% ipython --no-banner

In [1]: import numpy as np

In [2]: np.set_printoptions(suppress=True, linewidth=140)

In [3]: def rnd(a):
   ...:     return np.round(a, 3) + 0
   ...: 

In [4]: F = np.loadtxt("block10.csv", delimiter=",")

In [5]: F
Out[5]: 
array([[ 0.664, -0.388,  0.976],
       [-0.1  , -0.38 , -0.635],
       [-0.753,  0.92 , -0.914],
       [ 0.273, -0.53 ,  0.291],
       [-0.938,  0.998, -0.956],
       [-0.159,  0.119, -0.38 ],
       [ 0.478, -0.872,  0.291],
       [-0.827,  0.959, -0.952],
       [ 0.706, -0.947,  0.762],
       [ 0.629, -0.774,  0.874],
       [-0.592,  0.47 , -0.935],
       [-0.139,  0.371, -0.05 ],
       [ 0.397, -0.03 ,  0.874],
       [-0.592,  0.793, -0.8  ],
       [ 0.217, -0.07 ,  0.572],
       [ 0.38 ,  0.08 ,  0.885],
       [-0.43 ,  0.06 , -0.896]])

In [6]: rng = np.random.default_rng(89409)

In [7]: A2 = F + rng.integers(-2, 3, (17, 2)) @ rng.integers(-2, 3, (2, 3))

In [8]: rnd(A2)
Out[8]: 
array([[ 1.664,  1.612, -1.024],
       [ 1.9  ,  3.62 , -4.635],
       [-1.753, -1.08 ,  1.086],
       [ 2.273,  3.47 , -3.709],
       [-1.938, -1.002,  1.044],
       [-2.159, -3.881,  3.62 ],
       [-0.522, -2.872,  2.291],
       [-2.827, -3.041,  3.048],
       [ 1.706,  1.053, -1.238],
       [-1.371, -4.774,  4.874],
       [ 1.408,  4.47 , -4.935],
       [ 1.861,  4.371, -4.05 ],
       [-0.603, -2.03 ,  2.874],
       [-2.592, -3.207,  3.2  ],
       [ 0.217, -0.07 ,  0.572],
       [-0.62 , -1.92 ,  2.885],
       [-0.43 ,  0.06 , -0.896]])

In [9]: np.abs(A2 - F).sum(axis=1)
Out[9]: array([ 5., 10.,  5., 10.,  5., 10.,  5., 10.,  5., 10., 10., 10.,  5., 10.,  0.,  5.,  0.])

In [10]: cen = A2 - A2.mean(axis=0)

In [11]: U, s, vt = np.linalg.svd(cen, full_matrices=False)

In [12]: rnd(s ** 2 / (s ** 2).sum())
Out[12]: array([0.962, 0.033, 0.006])

In [13]: rnd(np.abs(vt[-1]))
Out[13]: array([0.147, 0.753, 0.641])

In [14]: np.linalg.matrix_rank(cen)
Out[14]: np.int64(3)
